$ ipython --no-banner

In [1]: import numpy as np

In [2]: import numpy.linalg as la

In [3]: np.set_printoptions(precision=1, suppress=True, linewidth=140, sign=" ")

In [4]: K = np.load("a.npy")

In [5]: K.round(1) + 0
Out[5]: 
array([[  4.8, -28.3, -12.1,  -5.4,   4.8, -13.8, -21.6,   1.9, -19.1],
       [  4.6, -27.4, -11.7,  -5.2,   4.6, -13.4, -20.9,   1.8, -18.4],
       [  4.4, -26.8, -11.4,  -5. ,   4.4, -13.1, -20.3,   1.7, -17.9],
       [  3.4, -22.4,  -9.6,  -3.7,   3.4, -11.1, -16.6,   1. , -14.6],
       [  3.1, -21.5,  -9.2,  -3.5,   3.1, -10.7, -15.8,   0.8, -13.9],
       [  2.2, -17.9,  -7.7,  -2.6,   2.2,  -9.1, -12.8,   0.3, -11.2],
       [  2.2, -17.8,  -7.6,  -2.6,   2.2,  -9. , -12.7,   0.3, -11.1],
       [  2. , -17.2,  -7.4,  -2.5,   2. ,  -8.8, -12.2,   0.2, -10.7],
       [  1.8, -16.2,  -7. ,  -2.2,   1.8,  -8.3, -11.5,   0. , -10. ],
       [  0.6, -11.6,  -5.1,  -1.4,   0.6,  -6.2,  -7.9,  -0.7,  -6.7],
       [  0.5, -11. ,  -4.8,  -1.3,   0.5,  -5.9,  -7.5,  -0.7,  -6.3],
       [ -0.5,  -6.8,  -3.1,  -0.8,  -0.5,  -4. ,  -4.5,  -1.2,  -3.6],
       [ -0.7,  -1.3,  -0.7,  -0.5,  -0.7,  -0.9,  -1.1,  -0.8,  -0.7],
       [ -0.5,  -0.7,  -0.4,  -0.3,  -0.5,  -0.5,  -0.6,  -0.5,  -0.4],
       [ -0.5,  -0.7,  -0.4,  -0.3,  -0.5,  -0.5,  -0.6,  -0.5,  -0.4],
       [ -0.4,  -0.5,  -0.3,  -0.3,  -0.4,  -0.4,  -0.5,  -0.4,  -0.3],
       [ -0.4,  -0.5,  -0.3,  -0.3,  -0.4,  -0.4,  -0.5,  -0.4,  -0.3],
       [ -0.2,  -0.2,  -0.1,  -0.1,  -0.2,  -0.2,  -0.2,  -0.2,  -0.1],
       [  0.4,   0.4,   0.3,   0.3,   0.4,   0.3,   0.4,   0.4,   0.3],
       [  1.3,   1.3,   0.9,   1.1,   1.3,   1.1,   1.6,   1.2,   0.9],
       [  1.4,   1.5,   0.9,   1.3,   1.4,   1.2,   1.8,   1.3,   1.1],
       [  2. ,   2. ,   1.3,   1.9,   2. ,   1.7,   2.6,   1.8,   1.5],
       [  4.5,   4.6,   3.1,   5.2,   4.5,   3.7,   6.7,   4. ,   4.1],
       [  4.5,   4.6,   3.1,   5.3,   4.5,   3.8,   6.8,   4.1,   4.2],
       [  5.1,   5.3,   3.6,   6.1,   5.1,   4.3,   7.9,   4.6,   4.9],
       [  7. ,   7.6,   5.1,   9.2,   7. ,   6. ,  11.7,   6.2,   7.5],
       [ 13. ,  17.2,  11.2,  21.3,  13. ,  12.5,  27.3,  11.1,  18.2],
       [ 14.1,  19.2,  12.4,  23.7,  14.1,  13.8,  30.5,  12. ,  20.5],
       [ 19.1,  29.8,  18.8,  36.2,  19.1,  20.6,  47.2,  16.1,  32.4],
       [ 19.4,  30.6,  19.3,  37.1,  19.4,  21. ,  48.4,  16.3,  33.3],
       [ 19.5,  30.9,  19.4,  37.4,  19.5,  21.2,  48.8,  16.4,  33.6],
       [ 20.1,  32.3,  20.3,  39. ,  20.1,  22.1,  51. ,  16.9,  35.1]])

In [6]: labels = K[:, 4] > np.median(K[:, 4])

In [7]: f = K[labels].mean(axis=0) - K[~labels].mean(axis=0)

In [8]: labels.astype(int)
Out[8]: array([ 1,  1,  1,  1,  1,  1,  0,  0,  0,  0,  0,  0,  0,  0,  0,  0,  0,  0,  0,  0,  0,  0,  1,  1,  1,  1,  1,  1,  1,  1,  1,  1])

In [9]: np.argsort(-np.abs(f).round(6), kind="stable")
Out[9]: array([ 6,  3,  8,  0,  4,  1,  7,  5,  2])

In [10]: round(float((((K - K.mean(axis=0)) @ f > 0) == labels).mean()), 1)
Out[10]: 0.8

In [11]: f
Out[11]: array([  8.7,   7.3,   5.5,  12.7,   8.7,   6.2,  14.5,   7.2,   9.1])

In [12]: ((K - K.mean(axis=0)) @ f > 0).astype(int)
Out[12]: array([ 0,  0,  0,  0,  0,  0,  0,  0,  0,  0,  0,  0,  0,  0,  0,  0,  0,  0,  0,  0,  0,  0,  1,  1,  1,  1,  1,  1,  1,  1,  1,  1])

In [13]: round(float(la.norm(K[15] - K[13])), 1)
Out[13]: 0.3

In [14]: la.norm(K, axis=0)
Out[14]: array([  46.1,   96.7,   52.2,   83.3,   46.1,   58.5,  118.9,   38.2,   85.9])

In [15]: round(float(la.norm(K) ** 2 / la.norm(K, 2) ** 2), 1)
Out[15]: 1.1

In [16]: round(float(la.norm(K, 1)), 1), np.round(la.norm(K, np.inf), 1)
Out[16]: (460.5, np.float64(256.9))

In [17]: la.norm(K, axis=1).argmax()
Out[17]: np.int64(31)

In [18]: feats = np.loadtxt("layer16.csv", delimiter=",")

In [19]: feats
Out[19]: 
array([[ 1., -2.,  1., -2.,  1., -2.],
       [ 1.,  0.,  1.,  0.,  1.,  0.],
       [-1., -3., -1., -3., -1., -3.],
       [ 1., -2.,  1., -2.,  1., -2.],
       [ 1.,  0.,  1.,  0.,  1.,  0.],
       [-1., -3., -1., -3., -1., -3.]])

In [20]: w1 = np.array([[0, 0, 0], [1, 1, 0], [3, 1, 2], [1, 0, 3], [1, 0, 2], [2, 0, 2]])

In [21]: b = np.array([0, 0, 0])

In [22]: H = np.maximum(feats @ w1 + b, 0)

In [23]: H
Out[23]: 
array([[ 0.,  0.,  0.],
       [ 4.,  1.,  4.],
       [ 0.,  0.,  0.],
       [ 0.,  0.,  0.],
       [ 4.,  1.,  4.],
       [ 0.,  0.,  0.]])

In [24]: C = np.array([[0, 0], [0, 1], [3, 3]])

In [25]: (H @ C).round(6).argmax(axis=1)
Out[25]: array([ 0,  1,  0,  0,  1,  0])

In [26]: H @ C
Out[26]: 
array([[  0.,   0.],
       [ 12.,  13.],
       [  0.,   0.],
       [  0.,   0.],
       [ 12.,  13.],
       [  0.,   0.]])

In [27]: w1 @ C
Out[27]: 
array([[ 0,  0],
       [ 0,  1],
       [ 6,  7],
       [ 9,  9],
       [ 6,  6],
       [ 6,  6]])

In [28]: la.cond(feats) > 100
Out[28]: np.True_

In [29]: U, sig, Vh = la.svd(feats)

In [30]: evecs = Vh[:(sig > 1e-8).sum()]

In [31]: rng = np.random.default_rng(1119)

In [32]: x = feats[0] + -1 * feats[5] + rng.integers(2) * np.eye(6)[3]

In [33]: x
Out[33]: array([ 2.,  1.,  2.,  2.,  2.,  1.])

In [34]: la.matrix_rank(np.vstack([feats, x]))
Out[34]: np.int64(3)

In [35]: np.allclose(evecs.T @ evecs @ x, x)
Out[35]: False

In [36]: np.round(evecs.T @ evecs, 1) + 0
Out[36]: 
array([[ 0.3,  0. ,  0.3,  0. ,  0.3,  0. ],
       [ 0. ,  0.3,  0. ,  0.3,  0. ,  0.3],
       [ 0.3,  0. ,  0.3,  0. ,  0.3,  0. ],
       [ 0. ,  0.3,  0. ,  0.3,  0. ,  0.3],
       [ 0.3,  0. ,  0.3,  0. ,  0.3,  0. ],
       [ 0. ,  0.3,  0. ,  0.3,  0. ,  0.3]])

In [37]: np.diag(evecs.T @ evecs)
Out[37]: array([ 0.3,  0.3,  0.3,  0.3,  0.3,  0.3])
